$ python3 -q
>>> import numpy as np
>>> np.set_printoptions(suppress=True, linewidth=100)
>>> other = np.array([[7, 5, 8, 4, 6, 8, 8],
...     [9, 6, 1, 0, 7, 5, 8],
...     [9, 0, 0, 7, 6, 9, 0],
...     [8, 6, 5, 7, 6, 6, 4],
...     [1, 9, 1, 9, 2, 7, 6],
...     [7, 5, 5, 4, 4, 2, 9],
...     [2, 0, 4, 5, 8, 8, 7]])
>>> E = np.tril(other)
>>> E
array([[7, 0, 0, 0, 0, 0, 0],
       [9, 6, 0, 0, 0, 0, 0],
       [9, 0, 0, 0, 0, 0, 0],
       [8, 6, 5, 7, 0, 0, 0],
       [1, 9, 1, 9, 2, 0, 0],
       [7, 5, 5, 4, 4, 2, 0],
       [2, 0, 4, 5, 8, 8, 7]])
>>> rk = np.linalg.matrix_rank(E)
>>> rk
np.int64(6)
>>> null = np.linalg.svd(E)[2][rk:].T
>>> print(np.linalg.matrix_rank(E.T @ E), np.linalg.matrix_rank(E @ E.T))
6 6
>>> null.shape
(7, 1)
>>> np.round(np.linalg.det(E), 2)
np.float64(-0.0)
>>> np.trace(E)
np.int64(31)
>>> print((E - E.T) / 2)
[[ 0.  -4.5 -4.5 -4.  -0.5 -3.5 -1. ]
 [ 4.5  0.   0.  -3.  -4.5 -2.5  0. ]
 [ 4.5  0.   0.  -2.5 -0.5 -2.5 -2. ]
 [ 4.   3.   2.5  0.  -4.5 -2.  -2.5]
 [ 0.5  4.5  0.5  4.5  0.  -2.  -4. ]
 [ 3.5  2.5  2.5  2.   2.   0.  -4. ]
 [ 1.   0.   2.   2.5  4.   4.   0. ]]
>>> np.round(np.sort(np.abs(np.linalg.eigvals(E))), 2)
array([0., 2., 2., 6., 7., 7., 7.])
>>> (E + E.T) / 2
array([[7. , 4.5, 4.5, 4. , 0.5, 3.5, 1. ],
       [4.5, 6. , 0. , 3. , 4.5, 2.5, 0. ],
       [4.5, 0. , 0. , 2.5, 0.5, 2.5, 2. ],
       [4. , 3. , 2.5, 7. , 4.5, 2. , 2.5],
       [0.5, 4.5, 0.5, 4.5, 2. , 2. , 4. ],
       [3.5, 2.5, 2.5, 2. , 2. , 2. , 4. ],
       [1. , 0. , 2. , 2.5, 4. , 4. , 7. ]])
>>> print(np.linalg.matrix_power(E, 2))
[[ 49   0   0   0   0   0   0]
 [117  36   0   0   0   0   0]
 [ 63   0   0   0   0   0   0]
 [211  78  35  49   0   0   0]
 [171 126  47  81   4   0   0]
 [189 100  34  72  16   4   0]
 [168 142 101 174 104  72  49]]
>>> print(np.unique(E.round(6), axis=0).shape)
(7, 7)
